% python3 -q
>>> import numpy as np
>>> np.set_printoptions(precision=2, suppress=True, linewidth=120)
>>> arr = np.load("test4.npy")
>>> print(arr)
[[ 1 -1  0  0  0  0]
 [-1  1  0  0  0  0]
 [ 1 -1  0  0  0  0]
 [ 0  0  1 -1  0  0]
 [ 0  0 -1  1  0  0]
 [ 0  0  1 -1  0  0]
 [ 0  0  0  0  1 -1]
 [ 0  0  0  0 -1  1]
 [ 0  0  0  0  1 -1]]
>>> # row 2 repeats row 0
>>> x = np.array([3, 2, 5, 4, 2, 2])
>>> a = np.maximum(arr @ x, 0)
>>> print(arr * (a > 1e-9)[:, None])
[[ 1 -1  0  0  0  0]
 [ 0  0  0  0  0  0]
 [ 1 -1  0  0  0  0]
 [ 0  0  1 -1  0  0]
 [ 0  0  0  0  0  0]
 [ 0  0  1 -1  0  0]
 [ 0  0  0  0  0  0]
 [ 0  0  0  0  0  0]
 [ 0  0  0  0  0  0]]
>>> print(arr.T @ a)
[ 2 -2  2 -2  0  0]
>>> print(np.argsort(-np.linalg.norm(arr, axis=0).round(6), kind="stable")[:3])
[0 1 2]
>>> F = np.loadtxt("run6.csv", delimiter=",")
>>> print(F)
[[-4. -2.  0.  2.  2. -3.  1.  2. -2.  0.  2.  0.]
 [-2.  2.  1.  0. -2. -3.  0. -2. -1. -1. -1.  2.]
 [ 0.  1.  4. -1.  1. -4.  1. -1. -3.  2.  3.  0.]
 [ 2.  0. -1. -2. -2. -1.  3.  2.  0. -3. -1. -3.]
 [ 2. -2.  1. -2. -2.  1. -2. -3.  0.  2.  0.  2.]
 [-3. -3. -4. -1.  1.  2.  3.  4.  0.  0.  1. -2.]
 [ 1.  0.  1.  3. -2.  3.  0.  2. -3.  3. -1.  4.]
 [ 2. -2. -1.  2. -3.  4.  2.  4.  3.  2.  3.  2.]
 [-2. -1. -3.  0.  0.  0. -3.  3. -2.  2.  2. -3.]
 [ 0. -1.  2. -3.  2.  0.  3.  2.  2.  0.  1.  0.]
 [ 2. -1.  3. -1.  0.  1. -1.  3.  2.  1.  4.  1.]
 [ 0.  2.  0. -3.  2. -2.  4.  2. -3.  0.  1. -2.]]
>>> B = np.array([[1, 3],
...     [1, 3],
...     [2, 2],
...     [3, 2],
...     [1, 2],
...     [3, 3],
...     [3, 2],
...     [2, 3],
...     [3, 3],
...     [1, 0],
...     [3, 3],
...     [1, 3]])
>>> print(np.linalg.matrix_rank(np.vstack([F, B.T])))
12
>>> print(np.einsum("ik,kj->ji", F, B))
[[  0. -18.  -2.  -7. -11.   8.  18.  49. -13.  18.  30.  -3.]
 [-11. -17.  -2.  -7. -10.  -5.  22.  48. -21.  20.  38.   0.]]
